>>> import numpy as np
>>> from numpy import linalg as LA
>>> np.set_printoptions(precision=2, suppress=True, linewidth=120, floatmode="fixed")
>>> K = np.load("w.npy")
>>> K
array([[ 0.99,  0.84, -0.86, -0.13],
       [-0.93, -0.56,  0.74,  0.35],
       [ 0.14,  0.26,  0.24,  0.50],
       [-0.96, -0.67,  0.76,  0.21],
       [-0.84, -0.21,  0.79,  0.74],
       [ 0.25,  0.18, -0.03,  0.16],
       [ 0.62,  0.43, -0.14,  0.33],
       [-0.84, -0.43,  0.61,  0.27],
       [-0.86, -0.57,  0.48, -0.13],
       [-0.87, -0.35,  0.75,  0.58],
       [ 0.89,  0.40, -0.77, -0.58],
       [ 0.88, -0.26, -0.96, -0.98],
       [ 0.85,  0.59, -0.41,  0.25],
       [-0.89, -0.17,  0.88,  0.87],
       [-0.99, -0.76,  0.92,  0.58],
       [ 0.97, -0.01, -0.99, -0.99],
       [-0.14, -0.48, -0.54, -0.84],
       [ 0.51, -0.40, -0.85, -0.95],
       [ 0.87,  0.12, -0.87, -0.87],
       [ 0.41,  0.40,  0.12,  0.52],
       [ 0.72,  0.42, -0.35,  0.09],
       [ 0.88, -0.26, -0.96, -0.98],
       [ 0.16,  0.13,  0.01,  0.15],
       [-0.98, -0.40,  0.97,  0.96],
       [ 0.54,  0.05, -0.54, -0.54],
       [-0.48, -0.11,  0.41,  0.34],
       [ 0.89,  0.40, -0.77, -0.58],
       [-0.58, -0.13,  0.51,  0.44],
       [ 0.91,  0.35, -0.83, -0.73]])
>>> cov = np.cov(K, rowvar=False)
>>> round(float(np.corrcoef(K[:, 3], K[:, 2])[0, 1]), 2)
0.89
>>> np.argwhere(np.triu(np.abs(np.corrcoef(K.T)) > 0.8, 1))
array([[0, 2],
       [2, 3]])
>>> cov.shape
(4, 4)
>>> cen = K - K.mean(axis=1)
Traceback (most recent call last):
  File "<python-input-9>", line 1, in <module>
    cen = K - K.mean(axis=1)
          ~~^~~~~~~~~~~~~~~~
ValueError: operands could not be broadcast together with shapes (29,4) (29,) 
>>> cen = K - K.mean(axis=0)
>>> U, sigma, Vh = LA.svd(cen, full_matrices=False)
>>> round(float((sigma ** 2).sum() ** 2 / (sigma ** 4).sum()), 2)
1.37
>>> np.abs(Vh[-1])
array([0.31, 0.19, 0.79, 0.50])
>>> (np.sign(U[:, 0]) == np.sign(U[0, 0])).astype(int)
array([1, 0, 0, 0, 0, 1, 1, 0, 0, 0, 1, 1, 1, 0, 0, 1, 1, 1, 1, 0, 1, 1, 0, 0, 1, 0, 1, 0, 1])
>>> np.abs(U[:, 0]).argmax()
np.int64(23)
>>> LA.matrix_rank(cen)
np.int64(4)
>>> np.abs(Vh[0]).argmax()
np.int64(0)
>>> np.searchsorted(np.cumsum(sigma ** 2) / (sigma ** 2).sum(), 0.9) + 1
np.int64(2)
>>> A2 = np.c_[K[:, :1] @ np.array([[3]]), np.array([2, 3, -3, -2, 3, -1, -3, -2, -1, -2, 2, -1, 1, -1, 3, -1, 0, 1, -1, 1, 3, 3, 2, 0, -2, 1, -1, 0, 1])]
>>> A2
array([[ 2.97,  2.00],
       [-2.79,  3.00],
       [ 0.42, -3.00],
       [-2.88, -2.00],
       [-2.52,  3.00],
       [ 0.75, -1.00],
       [ 1.86, -3.00],
       [-2.52, -2.00],
       [-2.58, -1.00],
       [-2.61, -2.00],
       [ 2.67,  2.00],
       [ 2.64, -1.00],
       [ 2.55,  1.00],
       [-2.67, -1.00],
       [-2.97,  3.00],
       [ 2.91, -1.00],
       [-0.42,  0.00],
       [ 1.53,  1.00],
       [ 2.61, -1.00],
       [ 1.23,  1.00],
       [ 2.16,  3.00],
       [ 2.64,  3.00],
       [ 0.48,  2.00],
       [-2.94,  0.00],
       [ 1.62, -2.00],
       [-1.44,  1.00],
       [ 2.67, -1.00],
       [-1.74,  0.00],
       [ 2.73,  1.00]])
>>> LA.matrix_rank(np.c_[K, A2])
np.int64(5)
>>> np.round(LA.norm(A2 - K @ LA.lstsq(K, A2)[0], axis=0), 2) + 0
array([0.00, 9.66])
>>> m1 = np.load("m.npy")
>>> m1
array([[ 2,  0,  0,  0],
       [ 0, -9,  0,  0],
       [ 0,  0,  3,  0],
       [ 0,  0,  0, -2]])
>>> blk = np.stack([m1, -3 * m1, m1[::-1]])
>>> np.einsum("bij,cij->bc", blk, blk)
array([[  98, -294,    0],
       [-294,  882,    0],
       [   0,    0,   98]])
>>> (blk @ m1.T).shape
(3, 4, 4)
>>> blk.shape
(3, 4, 4)
>>> cent = K[[24, 21]].astype(float)
>>> for _ in range(6):
...     z = LA.norm(K[:, None] - cent, axis=-1).argmin(axis=1)
...     cent = np.array([K[z == j].mean(axis=0) for j in range(2)])
... 
>>> z
array([1, 0, 0, 0, 0, 1, 1, 0, 0, 0, 1, 1, 1, 0, 0, 1, 1, 1, 1, 0, 1, 1, 1, 0, 1, 0, 1, 0, 1])
>>> np.bincount(z)
array([13, 16])
>>> np.abs(cent[1] - cent[0]).argmax()
np.int64(0)
>>> cent
array([[-0.67, -0.28,  0.63,  0.48],
       [ 0.67,  0.16, -0.62, -0.45]])
>>> blk = np.stack([cent, 5 * cent, cent[::-1]])
>>> blk.shape
(3, 2, 4)
>>> (blk @ cent.T).shape
(3, 2, 2)
>>> LA.matrix_rank(blk)
array([2, 2, 2])
>>> LA.matrix_rank(blk.reshape(3, -1))
np.int64(2)
>>> W0 = np.array([[2, -3, 0, -2, -4],
...     [1, -4, -1, -3, -5],
...     [3, -2, 1, -1, -3],
...     [5, 0, 3, 1, -1]])
>>> W0
array([[ 2, -3,  0, -2, -4],
       [ 1, -4, -1, -3, -5],
       [ 3, -2,  1, -1, -3],
       [ 5,  0,  3,  1, -1]])
>>> np.unique(W0.round(6), axis=0).shape
(4, 5)
>>> LA.lstsq(W0[:-1].T, W0[-1])[2]
np.int32(2)
>>> np.allclose(W0[:-1].T @ LA.lstsq(W0[:-1].T, W0[-1])[0], W0[-1])
True
>>> np.abs(np.diag(LA.qr(W0)[1])) > 1e-9
array([ True,  True, False, False])
>>> round(np.trace(LA.pinv(W0) @ W0), 2)
np.float64(2.0)
>>> vals, vecs = LA.eigh(m1)
>>> np.abs(vecs[:, -1])
array([0.00, 0.00, 1.00, 0.00])
>>> LA.eigvalsh(m1 @ m1)
array([ 4.00,  4.00,  9.00, 81.00])
>>> vals
array([-9.00, -2.00,  2.00,  3.00])
>>> vals.sum(), np.trace(m1)
(np.float64(-6.0), np.int64(-6))
>>> LA.svd(m1, compute_uv=False)
array([9.00, 3.00, 2.00, 2.00])
>>> np.abs(vecs[:, -1]).round(6).argmax()
np.int64(2)
>>> np.unique(vals.round(6) + 0, return_counts=True)[1]
array([1, 1, 1, 1])
>>> LA.eigvalsh(m1 + 5 * np.eye(4))
array([-4.00,  3.00,  7.00,  8.00])
>>> cov = W0.T @ W0
>>> np.diag(cov)
array([39, 29, 11, 15, 51])
>>> np.allclose(cov, cov.T)
True
>>> np.round(LA.svd(W0, compute_uv=False) ** 2, 2) + 0
array([107.09,  37.91,   0.00,   0.00])
>>> (W0 @ W0.T).shape
(4, 4)
>>> cov
array([[ 39, -16,  17,  -5, -27],
       [-16,  29,   2,  20,  38],
       [ 17,   2,  11,   5,  -1],
       [ -5,  20,   5,  15,  25],
       [-27,  38,  -1,  25,  51]])
>>> LA.matrix_rank(cov)
np.int64(2)
>>> E = np.loadtxt("out1.csv", delimiter=",")
>>> E
array([[-0.14,  0.92,  0.10,  0.15],
       [ 0.00, -0.17,  0.41,  0.35],
       [-0.46, -0.11, -0.17,  0.25],
       [-0.43,  0.12,  0.56, -0.16],
       [-0.07,  0.21, -0.67,  0.13],
       [ 0.12,  0.12, -0.03, -0.83],
       [ 0.75,  0.18,  0.18,  0.24]])
>>> # columns are unit length and at right angles
>>> A2 = np.c_[E[:, :1] @ np.array([[0]]), np.array([4, 0, -3, -2, -2, 3, -4])]
>>> A2
array([[ 0.00,  4.00],
       [ 0.00,  0.00],
       [ 0.00, -3.00],
       [ 0.00, -2.00],
       [ 0.00, -2.00],
       [ 0.00,  3.00],
       [ 0.00, -4.00]])
>>> LA.matrix_rank(A2)
np.int64(1)
>>> LA.matrix_rank(np.c_[E, A2])
np.int64(5)
>>> LA.lstsq(E, A2[:, 0])[0]
array([0.00, 0.00, 0.00, 0.00])
